In [1]: import numpy as np

In [2]: np.set_printoptions(precision=1, suppress=True, linewidth=120)

In [3]: r0 = np.array([0, 0, 2, 2, 2]) + 0.5

In [4]: data = np.outer(r0, r0) / (r0 @ r0)

In [5]: data.round(1) + 0
Out[5]: 
array([[0. , 0. , 0.1, 0.1, 0.1],
       [0. , 0. , 0.1, 0.1, 0.1],
       [0.1, 0.1, 0.3, 0.3, 0.3],
       [0.1, 0.1, 0.3, 0.3, 0.3],
       [0.1, 0.1, 0.3, 0.3, 0.3]])

In [6]: vals, evecs = np.linalg.eigh(data)

In [7]: vec = np.array([2, -2, -1, 0, 0])

In [8]: np.round(vec @ data @ vec / (vec @ vec), 1), np.round(vals[0], 1), np.round(vals[-1], 1)
Out[8]: (np.float64(0.0), np.float64(-0.0), np.float64(1.0))

In [9]: round(float(vec @ data @ vec), 1)
Out[9]: 0.3

In [10]: np.round(np.abs(data).sum(axis=1).max(), 1), np.round(np.abs(vals).max(), 1)
Out[10]: (np.float64(1.1), np.float64(1.0))

In [11]: J = np.loadtxt("layer6.csv", delimiter=",")

In [12]: J
Out[12]: 
array([[-0.1, -0.8,  0.9, -1.2],
       [-0.5, -1.6, -0.1, -0.3],
       [-0.4,  0.3, -1.6,  1.8],
       [ 0.1, -0.1, -0.7,  0.4],
       [ 0.1,  0. ,  0.8, -0.6],
       [ 0. , -0.4, -0.1, -0.1],
       [ 0.1, -1.1,  0.6, -1. ],
       [ 0.2, -0.5,  1.1, -1.2],
       [ 0.2,  0.9,  0.2, -0.3],
       [-0.5, -0.3,  0.9, -1.1],
       [ 0.3, -2.2,  0.6, -0.1],
       [-1.2,  0.2, -0.3,  0.6],
       [ 0.5,  0.3, -1.7,  1.5],
       [-0.7,  0. , -1. ,  1.3],
       [ 1.3,  0.5, -1.8,  1.4],
       [ 0.3,  0.7, -0.4,  0.4],
       [-1. ,  0. , -0.4,  0.3],
       [-0.4,  0.3,  0.9, -0.9],
       [ 0.9,  0. , -2. ,  2.1],
       [-0.3,  0.8,  1.7, -1.7],
       [ 0.3,  0.4,  1.6, -1.6],
       [ 1.3, -0.1, -0.1,  0.5],
       [ 0.1,  0.1, -0.9,  0.1]])

In [13]: ang = np.radians(15)

In [14]: Rm = np.eye(4)

In [15]: Rm[0, 0] = Rm[1, 1] = np.cos(ang)

In [16]: Rm[0, 1], Rm[1, 0] = -np.sin(ang), np.sin(ang)

In [17]: Rm
Out[17]: 
array([[ 1. , -0.3,  0. ,  0. ],
       [ 0.3,  1. ,  0. ,  0. ],
       [ 0. ,  0. ,  1. ,  0. ],
       [ 0. ,  0. ,  0. ,  1. ]])

In [18]: Y = J @ Rm.T

In [19]: np.abs(Y - J).max(axis=0)
Out[19]: array([0.6, 0.3, 0. , 0. ])

In [20]: Y.round(1) + 0
Out[20]: 
array([[ 0.1, -0.8,  0.9, -1.2],
       [-0.1, -1.7, -0.1, -0.3],
       [-0.5,  0.2, -1.6,  1.8],
       [ 0.1, -0.1, -0.7,  0.4],
       [ 0.1,  0. ,  0.8, -0.6],
       [ 0.1, -0.4, -0.1, -0.1],
       [ 0.4, -1. ,  0.6, -1. ],
       [ 0.3, -0.4,  1.1, -1.2],
       [ 0. ,  0.9,  0.2, -0.3],
       [-0.4, -0.4,  0.9, -1.1],
       [ 0.9, -2. ,  0.6, -0.1],
       [-1.2, -0.1, -0.3,  0.6],
       [ 0.4,  0.4, -1.7,  1.5],
       [-0.7, -0.2, -1. ,  1.3],
       [ 1.1,  0.8, -1.8,  1.4],
       [ 0.1,  0.8, -0.4,  0.4],
       [-1. , -0.3, -0.4,  0.3],
       [-0.5,  0.2,  0.9, -0.9],
       [ 0.9,  0.2, -2. ,  2.1],
       [-0.5,  0.7,  1.7, -1.7],
       [ 0.2,  0.5,  1.6, -1.6],
       [ 1.3,  0.2, -0.1,  0.5],
       [ 0.1,  0.1, -0.9,  0.1]])

In [21]: round(np.linalg.det(Rm), 1), round(np.trace(Rm), 1)
Out[21]: (np.float64(1.0), np.float64(3.9))

In [22]: Xs = J - J.mean(axis=0)

In [23]: U, sigma, Vt = np.linalg.svd(Xs, full_matrices=False)

In [24]: sigma
Out[24]: array([7.2, 3.4, 2.8, 1. ])

In [25]: (np.sign(U[:, 0]) == np.sign(U[0, 0])).astype(int)
Out[25]: array([1, 1, 0, 0, 1, 1, 1, 1, 1, 1, 1, 0, 0, 0, 0, 0, 0, 1, 0, 1, 1, 0, 0])

In [26]: np.round((sigma ** 2).sum() ** 2 / (sigma ** 4).sum(), 1)
Out[26]: np.float64(1.8)

In [27]: np.abs(U[:, 0]).argmax()
Out[27]: np.int64(18)

In [28]: K = np.loadtxt("mat.csv", delimiter=",")

In [29]: K
Out[29]: 
array([[ 0.4,  0.8,  0.1],
       [-0.1, -0.4,  0.2],
       [-0.7, -1. ,  0.3],
       [-0.4, -0.9, -0.1],
       [-0.1, -0.3, -0.2],
       [ 0.3,  0.9, -0.5],
       [ 0. ,  0. ,  0.1],
       [ 0.3,  0.7,  0. ],
       [-0.6, -1. ,  0.3],
       [-0.8, -1. ,  0.6],
       [ 0.2,  0.5,  0.2],
       [-0.5, -0.9,  0.1],
       [ 0.4,  0.9,  0.1],
       [ 0.4,  0.9, -0.1],
       [ 0.2,  0.6, -0.1],
       [-0.5, -1. ,  0.1],
       [ 0.5,  1. , -0.2],
       [-0.2, -0.5, -0.1],
       [ 0.2,  0.6,  0. ],
       [ 0.2,  0.5,  0.2],
       [-0.1, -0.5,  0.1],
       [ 0.3,  0.8, -0.1],
       [-0.6, -1. ,  0.2],
       [-0.5, -0.9, -0.1],
       [ 0.9,  1. , -0.6],
       [-0.3, -0.9,  0.1],
       [ 0.1,  0.6, -0.2],
       [ 0.4,  0.8,  0.3],
       [ 0.3,  0.8,  0. ],
       [ 0.7,  1. , -0.5]])

In [30]: vec = np.array([1, 1, 1])

In [31]: y = K @ vec

In [32]: y
Out[32]: 
array([ 1.3, -0.3, -1.4, -1.4, -0.6,  0.7,  0.1,  1. , -1.3, -1.2,  0.9, -1.3,  1.4,  1.2,  0.7, -1.4,  1.3, -0.8,
        0.8,  0.9, -0.5,  1. , -1.4, -1.5,  1.3, -1.1,  0.5,  1.5,  1.1,  1.2])

In [33]: rng = np.random.default_rng(171)

In [34]: y = y + 0.3 * rng.normal(size=30)

In [35]: y
Out[35]: 
array([ 1.5, -0.3, -1.3, -1.3, -0.2,  0.8,  0.1,  0.9, -1.3, -1.6,  0.6, -1.1,  1.1,  1.4,  0.8, -1.5,  0.9, -1.3,
        1.1,  0.8, -0.7,  1.3, -1.5, -1.5,  1.2, -1.6,  1.1,  1.5,  1.4,  1.4])

In [36]: c, *_ = np.linalg.lstsq(K, y)

In [37]: c.round()
Out[37]: array([0., 1., 0.])
